% python3 -q
>>> import numpy as np
>>> import numpy.linalg as la
>>> np.set_printoptions(precision=2, suppress=True, linewidth=200)
>>> arr = np.load("dump.npy")
>>> print(arr)
[[2 4]
 [9 5]]
>>> T = np.stack([arr, 2 * arr, arr[::-1]])
>>> print(T.shape)
(3, 2, 2)
>>> print(la.matrix_rank(T))
[2 2 2]
>>> print((T @ arr.T).shape)
(3, 2, 2)
>>> print(np.einsum("bij,cij->bc", T, T))
[[126 252  76]
 [252 504 152]
 [ 76 152 126]]
>>> M2 = arr[0, 0] * arr[1:] - np.outer(arr[1:, 0], arr[0])
>>> print(M2)
[[  0 -26]]
>>> print(np.flatnonzero(~M2.round(6).any(axis=1)))
[]
>>> print(arr[:, 0] / arr[0, 0])
[1.  4.5]
>>> print(la.matrix_rank(M2), la.matrix_rank(arr))
1 2
>>> x0 = np.array([4, 0])
>>> target = arr @ x0
>>> print(target)
[ 8 36]
>>> print(la.solve(arr, target + arr[:, 1]))
[4. 1.]
>>> print(np.round(la.solve(arr, target), 2) + 0)
[4. 0.]
>>> print(np.round(la.solve(arr, -3 * target), 2) + 0)
[-12.   0.]
>>> print(np.round(la.solve(arr, arr[:, 0]), 2) + 0)
[1. 0.]
>>> F = np.loadtxt("x.csv", delimiter=",")
>>> print(F)
[[-0.18 -0.98  0.  ]
 [ 0.37 -0.07  0.93]
 [-0.91  0.17  0.37]]
>>> Q, Rm = la.qr(arr)
>>> print(Q @ Rm)
[[2. 4.]
 [9. 5.]]
>>> print(Rm)
[[-9.22 -5.75]
 [ 0.   -2.82]]
>>> print(np.round(np.trace(Q @ Q.T), 2))
2.0
>>> print(np.allclose(Rm.T @ Rm, arr.T @ arr))
True
>>> vals, V = la.eig(Rm)
>>> print(Rm @ V[:, 0] - vals[0] * V[:, 0])
[0. 0.]
>>> print(np.sort(la.eigvals(Rm.T)))
[-9.22 -2.82]
>>> print(np.round(np.prod(vals), 2))
26.0
>>> x0 = np.array([0, 3, 1])
>>> print((F * x0).sum(axis=1))
[-2.95  0.73  0.88]
>>> print((F @ x0).argmax())
2
>>> rng = np.random.default_rng(482130)
>>> X = (rng.random((4, 4)) < 0.3) + np.eye(4)
>>> X /= X.sum(axis=1, keepdims=True)
>>> print(X)
[[0.5  0.   0.   0.5 ]
 [0.5  0.5  0.   0.  ]
 [0.33 0.33 0.33 0.  ]
 [0.   0.   0.   1.  ]]
>>> x0 = np.array([9, 1, 2, 0])
>>> target = X @ x0
>>> print(target)
[4.5 5.  4.  0. ]
>>> print(la.solve(X.T, X[3]))
[0. 0. 0. 1.]
>>> print(la.matrix_power(X, 2))
[[0.25 0.   0.   0.75]
 [0.5  0.25 0.   0.25]
 [0.44 0.28 0.11 0.17]
 [0.   0.   0.   1.  ]]
>>> pr = np.eye(4)[2]
>>> for _ in range(4):
...     pr = pr @ X
...     print(pr.round(2))
... 
[0.33 0.33 0.33 0.  ]
[0.44 0.28 0.11 0.17]
[0.4  0.18 0.04 0.39]
[0.3  0.1  0.01 0.59]
>>> feats = np.array([[0.3, -0.2, -1.5],
...     [0.9, -1.7, -0.5],
...     [-0.1, -0.6, -0.3],
...     [0.6, 0.6, -0.4],
...     [0.9, 0.0, -2.0],
...     [-0.3, 0.2, 0.2],
...     [0.5, 0.7, -0.5],
...     [-1.0, 0.0, -1.4],
...     [0.3, 0.2, 1.7],
...     [-0.9, -0.2, -0.7],
...     [0.3, 0.5, -0.9],
...     [0.7, 0.8, 0.4],
...     [-0.1, -2.3, 1.3],
...     [-0.1, -0.5, 1.1],
...     [-0.5, -0.5, 0.8],
...     [0.5, 0.9, 0.8],
...     [1.4, 2.0, -1.4],
...     [-0.9, 0.8, -0.3],
...     [-0.4, -0.3, -1.1],
...     [-1.1, 0.2, -0.1]])
>>> feats[11] *= 20
>>> print(feats)
[[ 0.3 -0.2 -1.5]
 [ 0.9 -1.7 -0.5]
 [-0.1 -0.6 -0.3]
 [ 0.6  0.6 -0.4]
 [ 0.9  0.  -2. ]
 [-0.3  0.2  0.2]
 [ 0.5  0.7 -0.5]
 [-1.   0.  -1.4]
 [ 0.3  0.2  1.7]
 [-0.9 -0.2 -0.7]
 [ 0.3  0.5 -0.9]
 [14.  16.   8. ]
 [-0.1 -2.3  1.3]
 [-0.1 -0.5  1.1]
 [-0.5 -0.5  0.8]
 [ 0.5  0.9  0.8]
 [ 1.4  2.  -1.4]
 [-0.9  0.8 -0.3]
 [-0.4 -0.3 -1.1]
 [-1.1  0.2 -0.1]]
>>> f = np.array([-3, 2, 3])
>>> print(np.correlate(feats[13], feats[10], "full"))
[ 0.09  0.4  -1.27  0.4   0.33]
>>> print(np.cross(feats[13, :3], feats[10, :3]))
[-0.1   0.24  0.1 ]
>>> print(round(la.norm(feats, 1), 2), np.round(la.norm(feats, np.inf), 2))
28.4 38.0
>>> print(la.norm(feats, axis=0))
[14.32 16.49  9.2 ]
>>> print(round(feats[14] @ feats[15], 2))
-0.06
>>> print(np.round(la.norm(feats[14], 1), 2), round(float(la.norm(feats[14], np.inf)), 2))
1.8 0.8
